>>> import numpy as np
>>> np.set_printoptions(precision=2, suppress=True, linewidth=140, legacy="1.25")
>>> rng = np.random.default_rng(16264)
>>> data = (rng.random((7, 7)) < 0.3) + np.eye(7)
>>> data /= data.sum(axis=1, keepdims=True)
>>> data
array([[0.5 , 0.  , 0.25, 0.  , 0.  , 0.  , 0.25],
       [0.  , 0.5 , 0.25, 0.  , 0.  , 0.25, 0.  ],
       [0.2 , 0.  , 0.4 , 0.  , 0.  , 0.2 , 0.2 ],
       [0.  , 0.  , 0.  , 1.  , 0.  , 0.  , 0.  ],
       [0.  , 0.  , 0.  , 0.  , 1.  , 0.  , 0.  ],
       [0.  , 0.2 , 0.2 , 0.2 , 0.  , 0.2 , 0.2 ],
       [0.33, 0.33, 0.  , 0.  , 0.  , 0.  , 0.33]])
>>> Uu, s, vt = np.linalg.svd(data)
>>> print(s.round(2) + 0)
[1.04 1.   0.96 0.59 0.42 0.18 0.  ]
>>> np.argmax(s[:-1] / (s[1:] + 1e-6)) + 1
6
>>> Y = Uu[:, :6] @ np.diag(s[:6]) @ vt[:6]
>>> round(float(np.linalg.norm(data - Y, 2)), 2), np.round(s[6], 2)
(0.0, 0.0)
>>> round(np.linalg.norm(data - Y) / np.linalg.norm(data), 2)
0.0
>>> np.linalg.matrix_rank(data, rtol=0.05)
6
>>> Y.round(2) + 0
array([[0.5 , 0.  , 0.25, 0.  , 0.  , 0.  , 0.25],
       [0.  , 0.5 , 0.25, 0.  , 0.  , 0.25, 0.  ],
       [0.2 , 0.  , 0.4 , 0.  , 0.  , 0.2 , 0.2 ],
       [0.  , 0.  , 0.  , 1.  , 0.  , 0.  , 0.  ],
       [0.  , 0.  , 0.  , 0.  , 1.  , 0.  , 0.  ],
       [0.  , 0.2 , 0.2 , 0.2 , 0.  , 0.2 , 0.2 ],
       [0.33, 0.33, 0.  , 0.  , 0.  , 0.  , 0.33]])
>>> lab = rng.permutation(7)
>>> lab
array([0, 3, 5, 2, 4, 6, 1])
>>> Y = data[lab][:, lab]
>>> np.allclose(Y, data)
False
>>> np.round(np.sort(np.abs(np.linalg.eigvals(Y))), 2) + 0
array([0.  , 0.28, 0.28, 0.54, 0.98, 1.  , 1.  ])
>>> def softmax(z):
...     e = np.exp(z - z.max(axis=-1, keepdims=True))
...     return e / e.sum(axis=-1, keepdims=True)
... 
>>> softmax(10 * data[2])
array([0.09, 0.01, 0.68, 0.01, 0.01, 0.09, 0.09])
>>> softmax(data).sum(axis=1)
array([1., 1., 1., 1., 1., 1., 1.])
>>> scores = data @ data.T / np.sqrt(7)
>>> print(softmax(scores).round(6).argmax(axis=1))
[0 1 2 3 4 1 6]
>>> softmax(scores)[2] @ data
array([0.15, 0.15, 0.16, 0.16, 0.14, 0.09, 0.14])
>>> print(softmax(scores + np.triu(np.full(scores.shape, -np.inf), 1)))
[[1.   0.   0.   0.   0.   0.   0.  ]
 [0.47 0.53 0.   0.   0.   0.   0.  ]
 [0.34 0.32 0.34 0.   0.   0.   0.  ]
 [0.22 0.22 0.22 0.33 0.   0.   0.  ]
 [0.18 0.18 0.18 0.18 0.27 0.   0.  ]
 [0.16 0.17 0.17 0.17 0.16 0.17 0.  ]
 [0.15 0.14 0.14 0.14 0.14 0.14 0.15]]
>>> np.round(np.linalg.norm(data, 2) / np.linalg.norm(data), 2)
0.55
>>> print(np.linalg.matrix_rank(data, rtol=0.1))
6
>>> [round(float(x), 2) for x in np.linalg.svd(data, compute_uv=False)[:3]]
[1.04, 1.0, 0.96]
>>> x = np.array([3, 9, 8, 8, 0, 3, 0])
>>> np.sign((data @ x).round(6))
array([1., 1., 1., 1., 0., 1., 1.])
>>> data @ (2 * x)
array([ 7. , 14.5,  8.8, 16. ,  0. , 11.2,  8. ])
>>> np.linalg.norm(data @ x) <= np.linalg.norm(data, 2) * np.linalg.norm(x) + 1e-9
True
>>> data * x
array([[1.5 , 0.  , 2.  , 0.  , 0.  , 0.  , 0.  ],
       [0.  , 4.5 , 2.  , 0.  , 0.  , 0.75, 0.  ],
       [0.6 , 0.  , 3.2 , 0.  , 0.  , 0.6 , 0.  ],
       [0.  , 0.  , 0.  , 8.  , 0.  , 0.  , 0.  ],
       [0.  , 0.  , 0.  , 0.  , 0.  , 0.  , 0.  ],
       [0.  , 1.8 , 1.6 , 1.6 , 0.  , 0.6 , 0.  ],
       [1.  , 3.  , 0.  , 0.  , 0.  , 0.  , 0.  ]])
>>> np.einsum("ij,j->i", data, x)
array([3.5 , 7.25, 4.4 , 8.  , 0.  , 5.6 , 4.  ])
>>> (data @ x).argmax()
3
>>> data @ np.eye(7)[1]
array([0.  , 0.5 , 0.  , 0.  , 0.  , 0.2 , 0.33])
>>> print((data * x).sum(axis=1))
[3.5  7.25 4.4  8.   0.   5.6  4.  ]
>>> F = np.load("x.npy")
>>> print(F)
[[0.22 0.   0.11 0.33 0.33 0.  ]
 [0.   0.11 0.22 0.   0.33 0.33]
 [0.15 0.23 0.23 0.15 0.15 0.08]
 [0.15 0.15 0.08 0.31 0.15 0.15]
 [0.27 0.27 0.   0.09 0.18 0.18]
 [0.27 0.09 0.09 0.27 0.09 0.18]]
>>> lab = rng.permutation(6)
>>> lab
array([2, 5, 0, 3, 4, 1])
>>> Y = F[lab][:, lab]
>>> np.allclose(Y, F)
False
>>> print(np.round(np.trace(Y), 2))
1.24
>>> print(Y)
[[0.23 0.08 0.15 0.15 0.15 0.23]
 [0.09 0.18 0.27 0.27 0.09 0.09]
 [0.11 0.   0.22 0.33 0.33 0.  ]
 [0.08 0.15 0.15 0.31 0.15 0.15]
 [0.   0.18 0.27 0.09 0.18 0.27]
 [0.22 0.33 0.   0.   0.33 0.11]]
